$ python3 -q
>>> import numpy as np
>>> from numpy import linalg as LA
>>> np.set_printoptions(suppress=True, linewidth=140)
>>> def rd(a):
...     return np.round(a, 3) + 0
... 
>>> feats = np.load("test14.npy")
>>> feats
array([[-4.705, -1.691,  0.02 ],
       [ 1.429,  2.477,  4.101],
       [-1.381,  4.425,  1.874],
       [-0.378, -0.452, -4.965],
       [ 3.5  ,  3.564,  0.217],
       [-4.807,  0.892,  1.045],
       [ 3.738,  3.276, -0.54 ],
       [-3.437, -3.034, -1.995],
       [-2.515, -4.026,  1.571],
       [-2.604, -0.961,  4.158],
       [-0.037, -4.263,  2.612],
       [ 4.743, -0.724,  1.407],
       [ 4.477, -1.067,  1.955],
       [-2.722, -0.138,  4.192],
       [ 0.199, -3.104, -3.915],
       [ 3.865,  2.369, -2.109],
       [-3.554,  2.674, -2.285],
       [-1.324, -4.234, -2.306],
       [ 4.625, -1.771, -0.685],
       [-3.955,  0.563, -3.007],
       [ 4.039, -2.318, -1.821],
       [-1.776, -4.674, -0.056],
       [ 0.336, -4.986,  0.156],
       [ 0.571, -0.496,  4.942],
       [-3.277,  3.076,  2.191],
       [ 3.632,  2.275, -2.575],
       [-3.757,  3.281, -0.341],
       [-3.729, -2.869,  1.693]])
>>> x = np.array([1, 0, -1])
>>> y = feats @ x
>>> rd(LA.pinv(feats) @ feats)
array([[1., 0., 0.],
       [0., 1., 0.],
       [0., 0., 1.]])
>>> rd(LA.solve(feats.T @ feats, feats.T @ y))
array([ 1.,  0., -1.])
>>> rd(LA.lstsq(feats, y)[0])
array([ 1.,  0., -1.])
>>> rng = np.random.default_rng(623)
>>> y = y + 0.05 * rng.normal(size=28)
>>> rd(y)
array([-4.706, -2.671, -3.184,  4.673,  3.225, -5.801,  4.245, -1.382, -3.99 , -6.745, -2.586,  3.288,  2.503, -6.936,  4.059,  6.068,
       -1.231,  1.064,  5.239, -0.975,  5.967, -1.699,  0.154, -4.401, -5.525,  6.233, -3.414, -5.344])
>>> c, *_ = LA.lstsq(feats, y)
>>> c.round()
array([ 1., -0., -1.])
>>> rd(feats.T @ (y - feats @ c))
array([0., 0., 0.])
>>> [round(float(LA.norm(LA.solve(feats.T @ feats + lam * np.eye(3), feats.T @ y))), 2) for lam in (0, 1, 10, 100)]
[1.41, 1.41, 1.36, 1.01]
>>> rd(LA.norm(y - feats @ c))
np.float64(0.276)
